% python3 -q
>>> import numpy as np
>>> from numpy import linalg as LA
>>> np.set_printoptions(suppress=True, linewidth=100)
>>> tidy = lambda a: np.round(a, 2) + 0
>>> W2 = np.sign(np.array([[-2, -3, -2], [3, 1, 0], [-3, 1, -3]]))
>>> M2 = (np.tril(W2, -1) + np.eye(3)) @ (np.triu(W2, 1) + np.eye(3))
>>> evals = np.array([2, -2, 1])
>>> F = np.rint(M2 * evals @ LA.inv(M2)) + 0
>>> print(F)
[[ 0.  3.  1.]
 [ 2.  1.  1.]
 [ 4. -6.  0.]]
>>> vec = np.array([3, 9, -1])
>>> print(np.sign((F @ vec).round(6)))
[ 1.  1. -1.]
>>> print(LA.norm(F @ vec) <= LA.norm(F, 2) * LA.norm(vec) + 1e-9)
True
>>> print((F @ vec).argmax())
0
>>> print(F @ (2 * vec))
[ 52.  28. -84.]
>>> print(F * vec)
[[  0.  27.  -1.]
 [  6.   9.  -1.]
 [ 12. -54.  -0.]]
>>> print((F * vec).sum(axis=1))
[ 26.  14. -42.]
>>> print(F @ vec)
[ 26.  14. -42.]
>>> print(F @ np.eye(3)[2])
[1. 1. 0.]
>>> Uu, sig, VT = LA.svd(F)
>>> print(np.argmax(sig[:-1] / (sig[1:] + 1e-6)) + 1)
2
>>> print(tidy(sig))
[7.66 3.05 0.17]
>>> M2 = Uu[:, :2] @ np.diag(sig[:2]) @ VT[:2]
>>> print(LA.matrix_rank(F, rtol=0.05))
2
>>> print(LA.matrix_rank(M2))
2
>>> print(tidy(np.abs(F - M2).max()))
0.11
>>> print(tidy(LA.norm(F - M2, 2)), tidy(sig[2]))
0.17 0.17
>>> evals, vecs = LA.eig(F)
>>> print(tidy(evals))
[-2.  2.  1.]
>>> print(tidy(np.sort(LA.eigvals(F.T))))
[-2.  1.  2.]
>>> q, R = LA.qr(F)
>>> print(tidy(q @ R))
[[ 0.  3.  1.]
 [ 2.  1.  1.]
 [ 4. -6.  0.]]
>>> print(q.shape, R.shape)
(3, 3) (3, 3)
>>> print(tidy(q.T @ q))
[[1. 0. 0.]
 [0. 1. 0.]
 [0. 0. 1.]]
>>> print(tidy(np.abs(np.diag(R))))
[4.47 4.67 0.19]
>>> print(np.allclose(R.T @ R, F.T @ F))
True
>>> print(np.trace(q @ q.T))
3.0
>>> M = np.array([[0.5, -0.2, 0.9, 1.1, -0.5, -1.7],
...     [-0.1, -0.9, 1.0, -1.5, -1.9, 0.0],
...     [-2.5, 1.8, 0.5, 0.9, 1.7, -0.9]])
>>> print(M)
[[ 0.5 -0.2  0.9  1.1 -0.5 -1.7]
 [-0.1 -0.9  1.  -1.5 -1.9  0. ]
 [-2.5  1.8  0.5  0.9  1.7 -0.9]]
>>> f = np.array([4, 1])
>>> print(tidy(np.cross(M[0, :3], M[1, :3])))
[ 0.61 -0.59 -0.47]
>>> print(tidy(np.correlate(M[0], M[1], "full")))
[ 0.   -0.95 -0.37 -0.91 -4.09  0.33  4.29  0.97 -1.36  1.58  0.17]
>>> Uu, sig, VT = LA.svd(M, full_matrices=False)
>>> print(tidy(sig / sig[0]))
[1.   0.57 0.5 ]
>>> print(Uu.shape, sig.shape, VT.shape)
(3, 3) (3,) (3, 6)
>>> print(tidy(Uu.T @ M @ VT.T))
[[4.16 0.   0.  ]
 [0.   2.39 0.  ]
 [0.   0.   2.08]]
>>> print(tidy(np.sqrt((sig ** 2).sum())), tidy(LA.norm(M)))
5.23 5.23
>>> print(tidy(Uu.T @ Uu))
[[1. 0. 0.]
 [0. 1. 0.]
 [0. 0. 1.]]
>>> print(tidy(VT @ VT.T))
[[1. 0. 0.]
 [0. 1. 0.]
 [0. 0. 1.]]
>>> print(np.allclose(Uu * sig @ VT, M))
True
>>> print(M.reshape(2, -1))
[[ 0.5 -0.2  0.9  1.1 -0.5 -1.7 -0.1 -0.9  1. ]
 [-1.5 -1.9  0.  -2.5  1.8  0.5  0.9  1.7 -0.9]]
>>> blk = M.reshape(3, 2, -1)
>>> print(blk.transpose(1, 0, 2))
[[[ 0.5 -0.2  0.9]
  [-0.1 -0.9  1. ]
  [-2.5  1.8  0.5]]

 [[ 1.1 -0.5 -1.7]
  [-1.5 -1.9  0. ]
  [ 0.9  1.7 -0.9]]]
>>> print(np.einsum("ihd,jhd->hij", blk, blk).shape)
(2, 3, 3)
>>> data = np.loadtxt("sample4.csv", delimiter=",")
>>> print(tidy(data))
[[ 1.34 -0.41 -0.47 -0.74  0.15]
 [-0.41  2.61 -0.51 -0.27 -0.26]
 [-0.47 -0.51  2.01 -0.9  -0.12]
 [-0.74 -0.27 -0.9   1.57  0.45]
 [ 0.15 -0.26 -0.12  0.45  2.46]]
>>> cov = data.T @ data
>>> print(tidy(np.trace(cov)), tidy((data ** 2).sum()))
26.0 26.0
>>> print(tidy(LA.svd(data, compute_uv=False) ** 2))
[9. 9. 4. 4. 0.]
>>> print(tidy(np.diag(cov)))
[2.76 7.4  5.35 4.12 6.37]
>>> print(LA.matrix_rank(cov))
4
>>> print((data @ data.T).shape)
(5, 5)
